$ python -q
>>> import numpy as np
>>> np.set_printoptions(precision=2, suppress=True, linewidth=100, floatmode="fixed")
>>> E = np.load("w.npy")
>>> E
array([[  2.02,  25.47,   3.37, -52.25],
       [  0.25,  -3.26,   0.11,   3.58],
       [  1.56,   8.93,  -0.12, -16.24],
       [ -2.46,  17.57,   3.09, -31.49],
       [  1.23,  -2.07,   0.20,   0.72],
       [ -1.55,   4.61,  -1.29,  -1.22],
       [ -1.38,   5.26,   0.31,  -6.49],
       [  0.16,  -7.66,  -0.85,  13.92],
       [ -3.25, -10.75,   0.02,  21.43],
       [  1.87,  -2.73,  -0.48,   1.54],
       [ -1.94,  18.00,   1.82, -29.77],
       [ -0.01,   3.94,   0.27,  -6.46],
       [  1.06,   2.00,   0.96,  -7.77]])
>>> Ac = E - E.mean(axis=0)
>>> V = np.linalg.svd(Ac)[2][:1]
>>> other = Ac - Ac @ V.T @ V
>>> np.round(np.diag(V.T @ V), 2) + 0
array([0.00, 0.22, 0.00, 0.78])
>>> round(np.linalg.norm(other) / np.linalg.norm(Ac), 2)
np.float64(0.11)
>>> np.cov(Ac @ V.T, rowvar=False)
array(507.19)
>>> left, sig, Vh = np.linalg.svd(E, full_matrices=False)
>>> sig
array([85.44,  7.84,  4.05,  0.37])
>>> np.cumsum(sig ** 2) / np.sum(sig ** 2)
array([0.99, 1.00, 1.00, 1.00])
>>> np.allclose(left * sig @ Vh, E)
True
>>> left.shape, sig.shape, Vh.shape
((13, 4), (4,), (4, 4))
>>> np.round(sig / sig[0], 2) + 0
array([1.00, 0.09, 0.05, 0.00])
>>> np.round(left.T @ left, 2) + 0
array([[1.00, 0.00, 0.00, 0.00],
       [0.00, 1.00, 0.00, 0.00],
       [0.00, 0.00, 1.00, 0.00],
       [0.00, 0.00, 0.00, 1.00]])
>>> (sig > 1e-8).sum()
np.int64(4)
>>> round(np.sqrt((sig ** 2).sum()), 2), round(np.linalg.norm(E), 2)
(np.float64(85.89), np.float64(85.89))
>>> X = np.array([[0, 0], [1, 0]])
>>> X
array([[0, 0],
       [1, 0]])
>>> # rank 1
>>> np.linalg.matrix_rank(X)
np.int64(1)
>>> np.unravel_index(np.abs(X).argmax(), X.shape)
(np.int64(1), np.int64(0))
>>> np.count_nonzero(X)
np.int64(1)
>>> X[:, 2]
Traceback (most recent call last):
  File "<python-input-25>", line 1, in <module>
    X[:, 2]
    ~^^^^^^
IndexError: index 2 is out of bounds for axis 1 with size 2
>>> X.mean(axis=0)
array([0.50, 0.00])
>>> X.sum(axis=1)
array([0, 1])
>>> np.zeros(2, 2)
Traceback (most recent call last):
  File "<python-input-28>", line 1, in <module>
    np.zeros(2, 2)
    ~~~~~~~~^^^^^^
TypeError: Cannot interpret '2' as a data type
>>> np.diff(X, axis=0)
array([[1, 0]])
>>> round(float(np.linalg.norm(X)), 2)
1.0
>>> X - X[0]
array([[0, 0],
       [1, 0]])
>>> np.linalg.svd(X, compute_uv=False)
array([1.00, 0.00])
>>> X.sum(axis=0)
array([1, 0])
>>> X.shape
(2, 2)
>>> np.abs(X).max()
np.int64(1)
>>> np.linalg.eigvals(X)
array([0.00, 0.00])
>>> np.einsum("ij,ji->", X, X)
np.int64(0)
>>> np.einsum("ii->", X)
np.int64(0)
>>> round(float(np.linalg.det(X.T)), 2)
0.0
>>> round(float(np.linalg.eigvals(X).sum().real), 2)
0.0
>>> np.poly(X)
array([1.00, 0.00, 0.00])
>>> X @ X
array([[0, 0],
       [0, 0]])
>>> data = np.load("dump.npy")
>>> data
array([[  3.42,   3.13,   5.54,   3.42,  -5.17],
       [  6.53,   7.79,  13.32,   6.53,   1.06],
       [  6.02,   7.03,  12.05,   6.02,   0.04],
       [  5.59,   6.38,  10.97,   5.59,  -0.82],
       [  4.70,   5.05,   8.75,   4.70,  -2.60],
       [  3.94,   3.90,   6.84,   3.94,  -4.13],
       [  5.12,   5.69,   9.81,   5.12,  -1.75],
       [  6.33,   7.49,  12.82,   6.33,   0.65],
       [  4.84,   5.26,   9.09,   4.84,  -2.33],
       [  2.25,   1.38,   2.64,   2.25,  -7.49],
       [  4.83,   5.24,   9.06,   4.83,  -2.35],
       [  5.22,   5.83,  10.05,   5.22,  -1.56],
       [  2.30,   1.45,   2.75,   2.30,  -7.40],
       [  3.37,   3.05,   5.42,   3.37,  -5.27],
       [  3.95,   3.92,   6.87,   3.95,  -4.10],
       [  6.14,   7.21,  12.35,   6.14,   0.28],
       [  0.24,  -1.64,  -2.41,   0.24, -11.53],
       [  3.98,   3.98,   6.96,   3.98,  -4.03],
       [  4.15,   4.23,   7.39,   4.15,  -3.69],
       [  0.81,  -0.78,  -0.97,   0.81, -10.38],
       [  3.25,   2.88,   5.14,   3.25,  -5.49],
       [  4.57,   4.85,   8.42,   4.57,  -2.86],
       [  5.53,   6.30,  10.83,   5.53,  -0.93],
       [  4.88,   5.32,   9.21,   4.88,  -2.23],
       [  5.06,   5.59,   9.66,   5.06,  -1.87],
       [  1.33,  -0.01,   0.32,   1.33,  -9.35],
       [  3.04,   2.56,   4.61,   3.04,  -5.91],
       [  6.27,   7.41,  12.68,   6.27,   0.54]])
>>> left, sig, Vh = np.linalg.svd(data, full_matrices=False)
>>> sig.round(2) + 0
array([62.97, 24.13,  0.00,  0.00,  0.00])
>>> left.shape, sig.shape, Vh.shape
((28, 5), (5,), (5, 5))
>>> np.round(Vh @ Vh.T, 2) + 0
array([[1.00, 0.00, 0.00, 0.00, 0.00],
       [0.00, 1.00, 0.00, 0.00, 0.00],
       [0.00, 0.00, 1.00, 0.00, 0.00],
       [0.00, 0.00, 0.00, 1.00, 0.00],
       [0.00, 0.00, 0.00, 0.00, 1.00]])
